% ipython --no-banner

In [1]: import numpy as np

In [2]: np.set_printoptions(precision=3, suppress=True, linewidth=100)

In [3]: def rnd(a):
   ...:     return np.round(a, 3) + 0
   ...: 

In [4]: E = np.load("a.npy")

In [5]: print(rnd(E))
[[ 9.707  0.168  2.397]
 [-8.916 -0.872 -4.444]
 [-6.169  2.743  7.377]
 [ 9.436  0.466  3.277]
 [ 4.641  2.44   8.515]
 [ 3.584  2.646  8.953]
 [ 9.843 -0.044  1.764]
 [-2.087 -2.865 -9.351]
 [ 8.365  1.196  5.348]
 [-9.793  1.14   1.671]
 [-9.85   0.057 -1.724]
 [-6.333  2.712  7.249]
 [-7.15   2.529  6.518]
 [ 5.831 -2.802 -7.625]
 [-3.181  3.069  8.97 ]
 [ 7.027  1.772  6.891]
 [ 9.937 -0.264  1.093]
 [ 7.255  1.688  6.672]]

In [6]: # looks like rank 2

In [7]: labels = E[:, 1] > np.median(E[:, 1])

In [8]: f = E[labels].mean(axis=0) - E[~labels].mean(axis=0)

In [9]: print(((E - E.mean(axis=0)) @ f > 0).astype(int))
[0 0 1 0 1 1 0 0 1 0 0 1 1 0 1 1 0 1]

In [10]: np.argsort(-np.abs(f).round(6), kind="stable")
Out[10]: array([2, 1, 0])

In [11]: labels.astype(int)
Out[11]: array([0, 0, 1, 0, 1, 1, 0, 0, 1, 0, 0, 1, 1, 0, 1, 1, 0, 1])

In [12]: rnd(f)
Out[12]: array([-0.674,  2.868,  8.826])

In [13]: print((((E - E.mean(axis=0)) @ f > 0) == labels).mean())
1.0

In [14]: np.allclose(E[:-1].T @ np.linalg.lstsq(E[:-1].T, E[-1])[0], E[-1])
Out[14]: True

In [15]: np.abs(np.diag(np.linalg.qr(E)[1])) > 1e-9
Out[15]: array([ True,  True, False])

In [16]: np.unique(E.round(6), axis=0).shape
Out[16]: (18, 3)

In [17]: rnd(np.trace(np.linalg.pinv(E) @ E))
Out[17]: np.float64(2.0)

In [18]: rnd(E @ np.linalg.pinv(E) @ E)
Out[18]: 
array([[ 9.707,  0.168,  2.397],
       [-8.916, -0.872, -4.444],
       [-6.169,  2.743,  7.377],
       [ 9.436,  0.466,  3.277],
       [ 4.641,  2.44 ,  8.515],
       [ 3.584,  2.646,  8.953],
       [ 9.843, -0.044,  1.764],
       [-2.087, -2.865, -9.351],
       [ 8.365,  1.196,  5.348],
       [-9.793,  1.14 ,  1.671],
       [-9.85 ,  0.057, -1.724],
       [-6.333,  2.712,  7.249],
       [-7.15 ,  2.529,  6.518],
       [ 5.831, -2.802, -7.625],
       [-3.181,  3.069,  8.97 ],
       [ 7.027,  1.772,  6.891],
       [ 9.937, -0.264,  1.093],
       [ 7.255,  1.688,  6.672]])
